In [1]: import numpy as np

In [2]: np.set_printoptions(precision=4, suppress=True, linewidth=100)

In [3]: feats = np.load("m.npy")

In [4]: feats
Out[4]: 
array([[ 2,  6,  4,  2,  7,  3],
       [ 6,  8, 10,  6, 12,  1],
       [ 4, 10,  0, 15, 11, 11],
       [ 2,  6, 15,  8, 12,  5],
       [ 7, 12, 11, 12,  6,  1],
       [ 3,  1, 11,  5,  1, 16]])

In [5]: # symmetric

In [6]: A2 = np.linalg.inv(feats)

In [7]: np.round(np.linalg.inv(A2), 4) + 0
Out[7]: 
array([[ 2.,  6.,  4.,  2.,  7.,  3.],
       [ 6.,  8., 10.,  6., 12.,  1.],
       [ 4., 10.,  0., 15., 11., 11.],
       [ 2.,  6., 15.,  8., 12.,  5.],
       [ 7., 12., 11., 12.,  6.,  1.],
       [ 3.,  1., 11.,  5.,  1., 16.]])

In [8]: np.linalg.det(feats) * A2
Out[8]: 
array([[ 107726., -187798.,     794.,  121177.,   14065.,  -47754.],
       [-187798.,  110732.,   19685.,   10540.,  -62093.,   15345.],
       [    794.,   19685.,   32012.,  -38633.,  -20042.,  -10062.],
       [ 121177.,   10540.,  -38633.,  -38374.,  -17590.,   16272.],
       [  14065.,  -62093.,  -20042.,  -17590.,   58454.,   16866.],
       [ -47754.,   15345.,  -10062.,   16272.,   16866.,  -35640.]])

In [9]: np.round(feats @ A2, 4) + 0
Out[9]: 
array([[1., 0., 0., 0., 0., 0.],
       [0., 1., 0., 0., 0., 0.],
       [0., 0., 1., 0., 0., 0.],
       [0., 0., 0., 1., 0., 0.],
       [0., 0., 0., 0., 1., 0.],
       [0., 0., 0., 0., 0., 1.]])

In [10]: round(float(np.abs(np.linalg.eigvals(feats)).max()), 4)
Out[10]: 44.1382

In [11]: np.allclose(feats @ feats.T, feats.T @ feats)
Out[11]: True

In [12]: np.linalg.matrix_power(feats, 2)
Out[12]: 
array([[118, 199, 208, 215, 199, 121],
       [199, 381, 337, 407, 393, 194],
       [208, 337, 583, 375, 405, 284],
       [215, 407, 375, 498, 424, 309],
       [199, 393, 405, 424, 495, 236],
       [121, 194, 284, 309, 236, 413]])

In [13]: feats @ feats
Out[13]: 
array([[118, 199, 208, 215, 199, 121],
       [199, 381, 337, 407, 393, 194],
       [208, 337, 583, 375, 405, 284],
       [215, 407, 375, 498, 424, 309],
       [199, 393, 405, 424, 495, 236],
       [121, 194, 284, 309, 236, 413]])

In [14]: (feats + feats.T) / 2
Out[14]: 
array([[ 2.,  6.,  4.,  2.,  7.,  3.],
       [ 6.,  8., 10.,  6., 12.,  1.],
       [ 4., 10.,  0., 15., 11., 11.],
       [ 2.,  6., 15.,  8., 12.,  5.],
       [ 7., 12., 11., 12.,  6.,  1.],
       [ 3.,  1., 11.,  5.,  1., 16.]])

In [15]: data = np.array([[0, 2, 0, 2, 4, 0],
    ...:     [0, 1, 0, 1, 2, 0],
    ...:     [0, 0, 0, 0, 0, 0],
    ...:     [0, 1, 0, 1, 2, 0],
    ...:     [0, 0, 0, 0, 0, 0]])

In [16]: rk = np.linalg.matrix_rank(data)

In [17]: rk
Out[17]: np.int64(1)

In [18]: ns = np.linalg.svd(data)[2][rk:].T

In [19]: np.linalg.matrix_rank(data.T @ data), np.linalg.matrix_rank(data @ data.T)
Out[19]: (np.int64(1), np.int64(1))

In [20]: np.allclose(data @ ns, 0)
Out[20]: True

In [21]: W2 = np.array([[2.2, 0.3, 0.3, 0.2, 0.6],
    ...:     [0.6, 0.7, 0.0, 0.5, -1.6],
    ...:     [-0.1, 0.7, 0.2, 0.6, 0.3],
    ...:     [1.3, 0.8, -0.2, -1.7, -1.0]])

In [22]: rng = np.random.default_rng(7)

In [23]: W0 = np.array([[0, -1, 2, -2],
    ...:     [-1, -2, -2, -1],
    ...:     [0, 1, -2, 1],
    ...:     [1, 0, 0, -2],
    ...:     [1, -1, 0, 2],
    ...:     [1, 1, -1, -2],
    ...:     [0, 0, 0, 2],
    ...:     [1, -2, -2, 2],
    ...:     [2, 1, 2, 1],
    ...:     [2, 2, -1, 1],
    ...:     [1, 1, -1, -1],
    ...:     [-1, 2, 0, 2],
    ...:     [0, -2, 1, 2],
    ...:     [-2, 1, 1, 1],
    ...:     [-1, -1, 1, -2]]) @ W2 + 0.05 * rng.normal(size=(15, 5))

In [24]: W0
Out[24]: 
array([[-3.3999, -0.8851,  0.7863,  4.0555,  4.1773],
       [-4.5496, -3.897 , -0.433 , -0.7246,  2.969 ],
       [ 2.1245,  0.1178, -0.5947, -2.4465, -3.2015],
       [-0.3652, -1.3672,  0.6771,  3.5049,  2.5355],
       [ 4.1079,  1.1882, -0.1634, -3.6864,  0.2078],
       [ 0.2907, -1.4258,  0.4731,  3.4976,  0.7057],
       [ 2.5235,  1.5761, -0.4489, -3.4404, -1.947 ],
       [ 3.7596, -0.9016, -0.4558, -5.4292,  1.1944],
       [ 6.1055,  3.5032,  0.7387,  0.4038, -0.7321],
       [ 6.9226,  2.143 ,  0.206 , -0.9321, -3.2   ],
       [ 1.6381, -0.56  ,  0.3037,  1.8288, -0.3094],
       [ 1.6341,  2.6967, -0.6666, -2.5281, -5.8338],
       [ 1.3102,  0.8768, -0.1936, -3.8594,  1.471 ],
       [-2.6098,  1.6449, -0.5427, -1.0662, -3.5397],
       [-5.4677, -1.9996,  0.2768,  3.2951,  3.3629]])

In [25]: U, s, vt = np.linalg.svd(W0)

In [26]: s
Out[26]: array([18.6579,  9.2676,  8.6238,  3.8635,  0.1054])

In [27]: np.argmax(s[:-1] / (s[1:] + 1e-6)) + 1
Out[27]: np.int64(4)

In [28]: A2 = U[:, :4] @ np.diag(s[:4]) @ vt[:4]

In [29]: round(np.linalg.norm(W0 - A2) / np.linalg.norm(W0), 4)
Out[29]: np.float64(0.0046)

In [30]: np.linalg.matrix_rank(A2)
Out[30]: np.int64(4)

In [31]: np.linalg.matrix_rank(W0, rtol=0.05)
Out[31]: np.int64(4)

In [32]: np.round(np.abs(W0 - A2).max(), 4)
Out[32]: np.float64(0.0438)

In [33]: m1 = np.load("out0.npy")

In [34]: m1
Out[34]: 
array([[3, 0],
       [0, 2]])

In [35]: # symmetric

In [36]: w, V = np.linalg.eigh(m1)

In [37]: x0 = np.array([3, 0])

In [38]: (np.sign(V[:, -1].round(6)) == np.sign(V[0, -1].round(6))).astype(int)
Out[38]: array([1, 0])

In [39]: np.linalg.eigvalsh(m1[1:, 1:])
Out[39]: array([2.])

In [40]: t3 = np.stack([data, 2 * data, data[::-1]])

In [41]: np.einsum("bij,cij->bc", t3, t3)
Out[41]: 
array([[ 36,  72,  12],
       [ 72, 144,  24],
       [ 12,  24,  36]])

In [42]: np.linalg.matrix_rank(t3.reshape(3, -1))
Out[42]: np.int64(2)

In [43]: t3.shape
Out[43]: (3, 5, 6)

In [44]: t3.sum(axis=0)
Out[44]: 
array([[ 0,  6,  0,  6, 12,  0],
       [ 0,  4,  0,  4,  8,  0],
       [ 0,  0,  0,  0,  0,  0],
       [ 0,  4,  0,  4,  8,  0],
       [ 0,  2,  0,  2,  4,  0]])

In [45]: np.linalg.matrix_rank(t3)
Out[45]: array([1, 1, 1])
